$ ipython --no-banner

In [1]: import numpy as np

In [2]: np.set_printoptions(suppress=True, linewidth=200)

In [3]: F = np.load("a.npy")

In [4]: F
Out[4]: 
array([[-7.46, 11.63, 18.56],
       [-3.87,  5.58, 10.69],
       [-3.12,  4.36,  9.  ],
       [-0.88,  0.83,  3.71],
       [-0.2 , -0.14,  1.87],
       [ 0.15, -0.51,  0.65],
       [ 0.13, -0.3 ,  0.07],
       [-0.03,  0.06,  0.  ],
       [-0.39,  0.68,  0.14],
       [-0.43,  0.74,  0.16],
       [-0.62,  0.99,  0.25],
       [-0.93,  1.22,  0.25],
       [-0.98,  0.79, -0.2 ],
       [-0.94,  0.53, -0.45],
       [-0.94,  0.51, -0.46],
       [-0.77, -0.18, -1.08],
       [-0.49, -1.14, -1.93],
       [-0.41, -1.39, -2.15],
       [ 1.02, -5.44, -5.73],
       [ 1.7 , -7.22, -7.31]])

In [5]: d = np.linalg.norm(F[:, None] - F[None], axis=-1)

In [6]: d.mean(axis=1).argmax()
Out[6]: np.int64(0)

In [7]: np.linalg.matrix_rank(d ** 2)
Out[7]: np.int64(5)

In [8]: d[15].round(6).argsort(kind="stable")[:4]
Out[8]: array([15, 14, 13, 16])

In [9]: (d + 1e9 * np.eye(20)).round(6).argmin(axis=1)
Out[9]: array([ 1,  2,  1,  4,  5,  6,  7,  6,  9,  8,  9, 10, 13, 14, 13, 14, 17, 16, 19, 18])

In [10]: d[:5, :5].round(2)
Out[10]: 
array([[ 0.  , 10.56, 12.77, 19.51, 21.67],
       [10.56,  0.  ,  2.22,  8.96, 11.13],
       [12.77,  2.22,  0.  ,  6.74,  8.92],
       [19.51,  8.96,  6.74,  0.  ,  2.19],
       [21.67, 11.13,  8.92,  2.19,  0.  ]])

In [11]: Xs = F - F.mean(axis=0)

In [12]: V = np.linalg.svd(Xs)[2][:1]

In [13]: B = Xs - Xs @ V.T @ V

In [14]: np.linalg.norm(B, axis=1).round(6).argmax()
Out[14]: np.int64(19)

In [15]: np.round((Xs @ V.T).std(axis=0), 2)
Out[15]: array([6.86])

In [16]: np.round(np.diag(V.T @ V), 2)
Out[16]: array([0.07, 0.28, 0.65])

In [17]: A = np.loadtxt("w.csv", delimiter=",")

In [18]: A
Out[18]: 
array([[ 4.,  4., -5., -1.],
       [ 0., -1.,  3., -1.],
       [-5., -5., -2.,  4.],
       [ 2.,  5., -2.,  3.]])

In [19]: r0, g = A[3], A[2]

In [20]: r0 @ g
Out[20]: np.float64(-19.0)

In [21]: print(r0 @ r0)
42.0

In [22]: p = (r0 @ g) / (r0 @ r0) * r0

In [23]: print(p.round(2))
[-0.9  -2.26  0.9  -1.36]

In [24]: np.round(g - p, 2)
Out[24]: array([-4.1 , -2.74, -2.9 ,  5.36])

In [25]: np.round(np.linalg.norm(r0 + g) ** 2 + np.linalg.norm(r0 - g) ** 2, 2)
Out[25]: np.float64(224.0)

In [26]: print(np.round((g - p) @ r0, 2))
0.0

In [27]: np.outer(r0, g)
Out[27]: 
array([[-10., -10.,  -4.,   8.],
       [-25., -25., -10.,  20.],
       [ 10.,  10.,   4.,  -8.],
       [-15., -15.,  -6.,  12.]])

In [28]: A @ A
Out[28]: 
array([[ 39.,  32.,   4., -31.],
       [-17., -19.,  -7.,  10.],
       [ -2.,  15.,   6.,  14.],
       [ 24.,  28.,   3.,  -6.]])

In [29]: (A - A.T) / 2
Out[29]: 
array([[ 0. ,  2. ,  0. , -1.5],
       [-2. ,  0. ,  4. , -3. ],
       [ 0. , -4. ,  0. ,  3. ],
       [ 1.5,  3. , -3. ,  0. ]])

In [30]: A.inv()
Traceback (most recent call last):
  Cell In[30], line 1
    A.inv()
AttributeError: 'numpy.ndarray' object has no attribute 'inv'


In [31]: np.linalg.determinant(A)
Traceback (most recent call last):
  Cell In[31], line 1
    np.linalg.determinant(A)
AttributeError: module 'numpy.linalg' has no attribute 'determinant'


In [32]: np.allclose(A, A.T)
Out[32]: False

In [33]: print(np.round(np.sort(np.abs(np.linalg.eigvals(A))), 2))
[2.66 2.66 4.14 4.14]

In [34]: w1 = np.array([[-2, -1, -2, -1], [-2, -3, 0, -2], [0, -3, 1, 2], [3, 3, 1, -1]])

In [35]: beta = np.array([-9, 8, 1, -1])

In [36]: hid = np.maximum(A @ w1 + beta, 0)

In [37]: print((hid > 0).mean(axis=0))
[0.25 0.75 0.5  0.5 ]

In [38]: np.linalg.matrix_rank(hid)
Out[38]: np.int64(3)

In [39]: hid
Out[39]: 
array([[ 0.,  4.,  0.,  0.],
       [ 0.,  0.,  3.,  8.],
       [23., 46., 13.,  6.],
       [ 0.,  6.,  0.,  0.]])

In [40]: C = np.array([[2, 1, 0], [-1, 2, -2], [1, -1, 2], [0, -1, -1]])

In [41]: (hid @ C).round(6).argmax(axis=1)
Out[41]: array([1, 0, 1, 1])

In [42]: proj = np.triu(np.array([[5, 1, 0, 2], [2, 2, 2, 5], [3, 2, 5, 1], [2, 2, 0, 1]]), 1) + np.eye(4)

In [43]: B = proj @ A @ np.linalg.inv(proj)

In [44]: B
Out[44]: 
array([[  8.,   5., -16., -21.],
       [  0.,  14., -39.,  -9.],
       [ -3.,   3., -10.,   8.],
       [  2.,   3.,  -8.,  -8.]])

In [45]: round(float(np.linalg.det(B)), 2)
Out[45]: 121.0

In [46]: np.linalg.matrix_rank(B)
Out[46]: np.int64(4)

In [47]: np.trace(B), np.trace(A)
Out[47]: (np.float64(4.0), np.float64(4.0))

In [48]: Xs = (F - F.mean(axis=0)) / F.std(axis=0)

In [49]: np.argwhere(np.abs(Xs) > 2)
Out[49]: 
array([[ 0,  0],
       [ 0,  1],
       [ 0,  2],
       [19,  1]])

In [50]: beta = np.linalg.lstsq(np.delete(Xs, 2, axis=1), Xs[:, 2])[0]

In [51]: print(np.abs(beta).argmax())
1

In [52]: r0 = np.array([1, -2, 1, -2])

In [53]: K = np.array([np.roll(r0, i) for i in range(4)])

In [54]: print(K)
[[ 1 -2  1 -2]
 [-2  1 -2  1]
 [ 1 -2  1 -2]
 [-2  1 -2  1]]

In [55]: th = np.radians(180)

In [56]: Rm = np.eye(4)

In [57]: Rm[1, 1] = Rm[3, 3] = np.cos(th)

In [58]: Rm[1, 3], Rm[3, 1] = -np.sin(th), np.sin(th)

In [59]: Rm.round(2) + 0
Out[59]: 
array([[ 1.,  0.,  0.,  0.],
       [ 0., -1.,  0.,  0.],
       [ 0.,  0.,  1.,  0.],
       [ 0.,  0.,  0., -1.]])

In [60]: B = K @ Rm.T

In [61]: np.allclose(np.linalg.norm(K, axis=1), np.linalg.norm(B, axis=1))
Out[61]: True

In [62]: np.round(np.linalg.svd(K, compute_uv=False), 2) + 0, np.round(np.linalg.svd(B, compute_uv=False), 2) + 0
Out[62]: (array([6., 2., 0., 0.]), array([6., 2., 0., 0.]))

In [63]: np.allclose(K @ K.T, B @ B.T)
Out[63]: True

In [64]: np.abs(B - K).max(axis=0)
Out[64]: array([0., 4., 0., 4.])

In [65]: rng = np.random.default_rng(195371)

In [66]: idx = rng.permutation(4)

In [67]: idx
Out[67]: array([3, 1, 0, 2])

In [68]: B = K[idx][:, idx]

In [69]: print(B)
[[ 1  1 -2 -2]
 [ 1  1 -2 -2]
 [-2 -2  1  1]
 [-2 -2  1  1]]

In [70]: print(np.diag(B))
[1 1 1 1]
